In [1]: import numpy as np

In [2]: from numpy import linalg as LA

In [3]: np.set_printoptions(suppress=True, linewidth=140)

In [4]: tidy = lambda a: np.round(a, 3) + 0

In [5]: X = np.load("out2.npy")

In [6]: X
Out[6]: 
array([[ 8, 20, 16],
       [ 2,  9, -4],
       [ 4,  8, 12],
       [ 4, 12,  4]])

In [7]: # rows and columns are dependent

In [8]: LA.lstsq(X[:-1].T, X[-1])[2]
Out[8]: np.int32(2)

In [9]: np.unique(X.round(6), axis=0).shape
Out[9]: (4, 3)

In [10]: np.allclose(X[:-1].T @ LA.lstsq(X[:-1].T, X[-1])[0], X[-1])
Out[10]: True

In [11]: u, g = X[3], X[1]

In [12]: u @ u
Out[12]: np.int64(176)

In [13]: pr = (u @ g) / (u @ u) * u

In [14]: np.outer(u, g)
Out[14]: 
array([[  8,  36, -16],
       [ 24, 108, -48],
       [  8,  36, -16]])

In [15]: tidy(LA.norm(u + g) ** 2 + LA.norm(u - g) ** 2)
Out[15]: np.float64(554.0)

In [16]: tidy(pr)
Out[16]: array([2.273, 6.818, 2.273])

In [17]: LA.matrix_rank(np.outer(u, g))
Out[17]: np.int64(1)

In [18]: np.argsort(-LA.norm(X, axis=0).round(6), kind="stable")[:3]
Out[18]: array([1, 2, 0])

In [19]: tidy(LA.norm(X, 2) / LA.norm(X))
Out[19]: np.float64(0.952)

In [20]: [round(float(x), 3) for x in LA.svd(X, compute_uv=False)[:3]]
Out[20]: [33.272, 10.675, 0.0]

In [21]: arr = np.load("test6.npy")

In [22]: arr
Out[22]: 
array([[1.   , 0.7  , 0.49 , 0.343],
       [0.7  , 1.   , 0.7  , 0.49 ],
       [0.49 , 0.7  , 1.   , 0.7  ],
       [0.343, 0.49 , 0.7  , 1.   ]])

In [23]: q, V = LA.qr(arr[:, :1])[0], LA.qr(arr[:, 1:])[0]

In [24]: sig = LA.svd(q.T @ V, compute_uv=False)

In [25]: tidy(sig)
Out[25]: array([0.952])

In [26]: tidy(LA.norm(q @ q.T - V @ V.T, 2))
Out[26]: np.float64(1.0)
